In [1]: import numpy as np

In [2]: import numpy.linalg as la

In [3]: np.set_printoptions(precision=2, suppress=True, linewidth=200)

In [4]: K = np.array([[0.84, 0.75, -0.36], [-1.92, -0.8, 0.08], [-1.32, 0.81, -1.05]])

In [5]: rng = np.random.default_rng(427)

In [6]: other = K + rng.integers(-2, 3, (3, 2)) @ rng.integers(-2, 3, (2, 3))

In [7]: other
Out[7]: 
array([[-3.16,  2.75,  3.64],
       [-1.92, -1.8 , -1.92],
       [ 1.68, -1.19, -5.05]])

In [8]: np.round(la.svd(other - K, compute_uv=False), 2) + 0
Out[8]: array([8.24, 1.46, 0.  ])

In [9]: other - K
Out[9]: 
array([[-4.,  2.,  4.],
       [ 0., -1., -2.],
       [ 3., -2., -4.]])

In [10]: f = np.array([0, -1])

In [11]: print(np.correlate(K[2], K[1], "full"))
[-0.11  1.12  1.8  -0.72  2.02]

In [12]: np.polyval(f, K[2])
Out[12]: array([-1., -1., -1.])

In [13]: np.allclose(K, K.T)
Out[13]: False

In [14]: np.round(np.sort(np.abs(la.eigvals(K))), 2) + 0
Out[14]: array([0.  , 0.24, 0.77])

In [15]: (K - K.T) / 2
Out[15]: 
array([[ 0.  ,  1.33,  0.48],
       [-1.33,  0.  , -0.37],
       [-0.48,  0.37,  0.  ]])

In [16]: K @ K
Out[16]: 
array([[-0.26, -0.26,  0.14],
       [-0.18, -0.74,  0.54],
       [-1.28, -2.49,  1.64]])

In [17]: la.matrix_power(K, 4)
Out[17]: 
array([[-0.06, -0.08,  0.05],
       [-0.51, -0.76,  0.47],
       [-1.31, -1.92,  1.17]])

In [18]: rk = la.matrix_rank(K)

In [19]: rk
Out[19]: np.int64(2)

In [20]: ns = la.svd(K)[2][rk:].T

In [21]: ns[:, 0] / ns[np.abs(ns[:, 0]).round(6).argmax(), 0]
Out[21]: array([-0.3 ,  0.81,  1.  ])

In [22]: np.allclose(K @ ns, 0)
Out[22]: True

In [23]: np.round(K @ ns, 2) + 0
Out[23]: 
array([[0.],
       [0.],
       [0.]])

In [24]: [int(la.matrix_rank(np.delete(K, i, axis=0))) for i in range(3)]
Out[24]: [2, 2, 2]

In [25]: print(la.matrix_rank(K.T @ K), la.matrix_rank(K @ K.T))
2 2

In [26]: print(ns @ ns.T)
[[ 0.05 -0.14 -0.17]
 [-0.14  0.38  0.46]
 [-0.17  0.46  0.57]]

In [27]: other = K / np.sqrt((K ** 2).mean(axis=1, keepdims=True))

In [28]: la.matrix_rank(K - K.mean(axis=1, keepdims=True))
Out[28]: np.int64(2)

In [29]: print(la.norm(other, axis=1))
[1.73 1.73 1.73]

In [30]: la.matrix_rank(other) == la.matrix_rank(K)
Out[30]: np.True_

In [31]: data = np.array([[2.32, -0.71, 0.78, 0.31],
    ...:     [1.25, 0.44, 0.38, -0.31],
    ...:     [-0.67, 0.39, 0.18, -0.42],
    ...:     [0.44, -0.12, 0.52, 1.44]])

In [32]: Q = data.astype(float).copy()

In [33]: for j in range(4):
    ...:     Q[:, j] -= Q[:, :j] @ (Q[:, :j].T @ Q[:, j])
    ...:     Q[:, j] /= la.norm(Q[:, j])
    ...: 

In [34]: Q
Out[34]: 
array([[ 0.84, -0.36,  0.15, -0.37],
       [ 0.45,  0.87, -0.16,  0.13],
       [-0.24,  0.34,  0.67, -0.61],
       [ 0.16, -0.05,  0.71,  0.68]])

In [35]: np.round(Q.T @ data, 2) + 0
Out[35]: 
array([[ 2.75, -0.51,  0.87,  0.45],
       [ 0.  ,  0.78,  0.09, -0.59],
       [ 0.  ,  0.  ,  0.54,  0.84],
       [ 0.  ,  0.  ,  0.  ,  1.09]])

In [36]: x = np.array([0, 2, 0, 0])

In [37]: data * x
Out[37]: 
array([[ 0.  , -1.42,  0.  ,  0.  ],
       [ 0.  ,  0.88,  0.  , -0.  ],
       [-0.  ,  0.78,  0.  , -0.  ],
       [ 0.  , -0.24,  0.  ,  0.  ]])

In [38]: print(np.einsum("ij,j->i", data, x))
[-1.42  0.88  0.78 -0.24]

In [39]: print(data @ (2 * x))
[-2.84  1.76  1.56 -0.48]

In [40]: (data @ x).argmax()
Out[40]: np.int64(1)

In [41]: F = np.tanh(np.array([[1.1],
    ...:     [0.0],
    ...:     [1.5],
    ...:     [0.1],
    ...:     [-0.1],
    ...:     [-0.1],
    ...:     [0.0],
    ...:     [-1.9],
    ...:     [-0.4],
    ...:     [-1.8],
    ...:     [-0.4],
    ...:     [1.7],
    ...:     [1.7],
    ...:     [-0.5],
    ...:     [-0.1]]) @ np.array([[-0.8, -0.4, -0.4]]))

In [42]: F
Out[42]: 
array([[-0.71, -0.41, -0.41],
       [ 0.  ,  0.  ,  0.  ],
       [-0.83, -0.54, -0.54],
       [-0.08, -0.04, -0.04],
       [ 0.08,  0.04,  0.04],
       [ 0.08,  0.04,  0.04],
       [ 0.  ,  0.  ,  0.  ],
       [ 0.91,  0.64,  0.64],
       [ 0.31,  0.16,  0.16],
       [ 0.89,  0.62,  0.62],
       [ 0.31,  0.16,  0.16],
       [-0.88, -0.59, -0.59],
       [-0.88, -0.59, -0.59],
       [ 0.38,  0.2 ,  0.2 ],
       [ 0.08,  0.04,  0.04]])

In [43]: Uu, sigma, Vh = la.svd(F)

In [44]: V = Vh[:(sigma > 1e-8).sum()]

In [45]: x = F[3] + 3 * F[0] + rng.integers(2) * np.eye(3)[1]

In [46]: x
Out[46]: array([-2.2 , -1.28, -1.28])

In [47]: print(np.diag(V.T @ V))
[1.  0.5 0.5]

In [48]: print(np.round(V.T @ V, 2) + 0)
[[1.  0.  0. ]
 [0.  0.5 0.5]
 [0.  0.5 0.5]]

In [49]: np.allclose(V.T @ V @ x, x)
Out[49]: True

In [50]: print(la.matrix_rank(np.vstack([F, x])))
2

In [51]: np.argsort(-la.norm(F, axis=0).round(6), kind="stable")[:3]
Out[51]: array([0, 1, 2])

In [52]: [round(float(x), 2) for x in la.svd(F, compute_uv=False)[:3]]
Out[52]: [2.97, 0.12, 0.0]

In [53]: rk = la.matrix_rank(F)

In [54]: rk
Out[54]: np.int64(2)

In [55]: ns = la.svd(F)[2][rk:].T

In [56]: ns @ ns.T
Out[56]: 
array([[ 0. ,  0. ,  0. ],
       [ 0. ,  0.5, -0.5],
       [ 0. , -0.5,  0.5]])

In [57]: [int(la.matrix_rank(F[:i])) for i in range(1, len(F) + 1)]
Out[57]: [1, 1, 2, 2, 2, 2, 2, 2, 2, 2, 2, 2, 2, 2, 2]

In [58]: ns.shape
Out[58]: (3, 1)

In [59]: la.matrix_rank(F.T @ F), la.matrix_rank(F @ F.T)
Out[59]: (np.int64(2), np.int64(2))

In [60]: print([int(la.matrix_rank(np.delete(F, i, axis=0))) for i in range(15)])
[2, 2, 2, 2, 2, 2, 2, 2, 2, 2, 2, 2, 2, 2, 2]

In [61]: ns[:, 0] / ns[np.abs(ns[:, 0]).round(6).argmax(), 0]
Out[61]: array([-0.,  1., -1.])

In [62]: np.allclose(F @ ns, 0)
Out[62]: True

In [63]: gram = np.cov(F, rowvar=False)

In [64]: np.median(F, axis=0)
Out[64]: array([0.08, 0.04, 0.04])

In [65]: np.argsort(-F.std(axis=0).round(6), kind="stable")
Out[65]: array([0, 1, 2])

In [66]: gram.shape
Out[66]: (3, 3)

In [67]: feats = np.loadtxt("m.csv", delimiter=",")

In [68]: feats
Out[68]: 
array([[0.18, 0.32, 0.18, 0.11],
       [0.32, 0.58, 0.32, 0.19],
       [0.18, 0.32, 0.18, 0.11],
       [0.11, 0.19, 0.11, 0.06]])

In [69]: Uu, sigma, Vh = la.svd(feats)

In [70]: V = Vh[:(sigma > 1e-8).sum()]

In [71]: x = feats[3] + -2 * feats[1] + rng.integers(2) * np.eye(4)[0]

In [72]: print(x)
[-0.54 -0.96 -0.54 -0.32]

In [73]: print(V.T @ V)
[[0.18 0.32 0.18 0.11]
 [0.32 0.58 0.32 0.19]
 [0.18 0.32 0.18 0.11]
 [0.11 0.19 0.11 0.06]]

In [74]: print(np.allclose(V.T @ V @ x, x))
True

In [75]: def softmax(z):
    ...:     e = np.exp(z - z.max(axis=-1, keepdims=True))
    ...:     return e / e.sum(axis=-1, keepdims=True)
    ...: 

In [76]: softmax(data[0] + 5)
Out[76]: array([0.72, 0.03, 0.15, 0.1 ])

In [77]: np.round(softmax(10 * data[0]), 2) + 0
Out[77]: array([1., 0., 0., 0.])

In [78]: scores = data @ data.T / np.sqrt(4)

In [79]: softmax(scores)
Out[79]: 
array([[0.79, 0.12, 0.01, 0.08],
       [0.46, 0.31, 0.09, 0.13],
       [0.12, 0.24, 0.45, 0.2 ],
       [0.33, 0.14, 0.08, 0.45]])

In [80]: vals, V = la.eigh(feats)

In [81]: np.round(la.eigvalsh(feats @ feats), 2) + 0
Out[81]: array([0., 0., 0., 1.])

In [82]: print(np.abs(V[:, -1]).round(6).argmax())
1

In [83]: V @ np.diag(vals) @ V.T
Out[83]: 
array([[0.18, 0.32, 0.18, 0.11],
       [0.32, 0.58, 0.32, 0.19],
       [0.18, 0.32, 0.18, 0.11],
       [0.11, 0.19, 0.11, 0.06]])

In [84]: vals.sum(), np.trace(feats)
Out[84]: (np.float64(1.0), np.float64(1.0))

In [85]: np.round(V.T @ V, 2) + 0
Out[85]: 
array([[1., 0., 0., 0.],
       [0., 1., 0., 0.],
       [0., 0., 1., 0.],
       [0., 0., 0., 1.]])

In [86]: M = np.cumsum(np.array([[9, 0, 5],
    ...:     [1, 3, -4],
    ...:     [2, 8, 1],
    ...:     [-2, 5, 6],
    ...:     [9, -8, 7],
    ...:     [-2, 5, -8],
    ...:     [-2, -9, -3],
    ...:     [0, 3, -6],
    ...:     [-9, 4, -6],
    ...:     [-5, -3, 5],
    ...:     [-7, 1, 4],
    ...:     [3, 3, -4],
    ...:     [-9, 7, 7],
    ...:     [4, 8, -3],
    ...:     [-4, -6, 7],
    ...:     [-6, 7, -6],
    ...:     [4, 5, -9],
    ...:     [-8, -9, -3],
    ...:     [-1, 2, -6],
    ...:     [2, 5, 1],
    ...:     [-2, -3, 4],
    ...:     [2, 3, 5],
    ...:     [-1, 5, -8],
    ...:     [6, 8, -8],
    ...:     [0, 3, -5]]), axis=0)

In [87]: M
Out[87]: 
array([[  9,   0,   5],
       [ 10,   3,   1],
       [ 12,  11,   2],
       [ 10,  16,   8],
       [ 19,   8,  15],
       [ 17,  13,   7],
       [ 15,   4,   4],
       [ 15,   7,  -2],
       [  6,  11,  -8],
       [  1,   8,  -3],
       [ -6,   9,   1],
       [ -3,  12,  -3],
       [-12,  19,   4],
       [ -8,  27,   1],
       [-12,  21,   8],
       [-18,  28,   2],
       [-14,  33,  -7],
       [-22,  24, -10],
       [-23,  26, -16],
       [-21,  31, -15],
       [-23,  28, -11],
       [-21,  31,  -6],
       [-22,  36, -14],
       [-16,  44, -22],
       [-16,  47, -27]])

In [88]: gram = np.cov(M, rowvar=False)

In [89]: np.corrcoef(M.T)
Out[89]: 
array([[ 1.  , -0.8 ,  0.67],
       [-0.8 ,  1.  , -0.74],
       [ 0.67, -0.74,  1.  ]])

In [90]: print(la.eigvalsh(gram)[::-1])
[412.49  47.63  30.16]

In [91]: np.round(np.corrcoef(M[:, 1], M[:, 2])[0, 1], 2)
Out[91]: np.float64(-0.74)

In [92]: gram
Out[92]: 
array([[ 220.58, -153.87,  100.25],
       [-153.87,  167.36,  -96.81],
       [ 100.25,  -96.81,  102.34]])

In [93]: np.polyfit(M[:, 1], M[:, 2], 1)
Out[93]: array([-0.58,  8.06])

In [94]: np.argsort(-M.std(axis=0).round(6), kind="stable")
Out[94]: array([0, 1, 2])

In [95]: M.std(axis=0)
Out[95]: array([14.55, 12.68,  9.91])
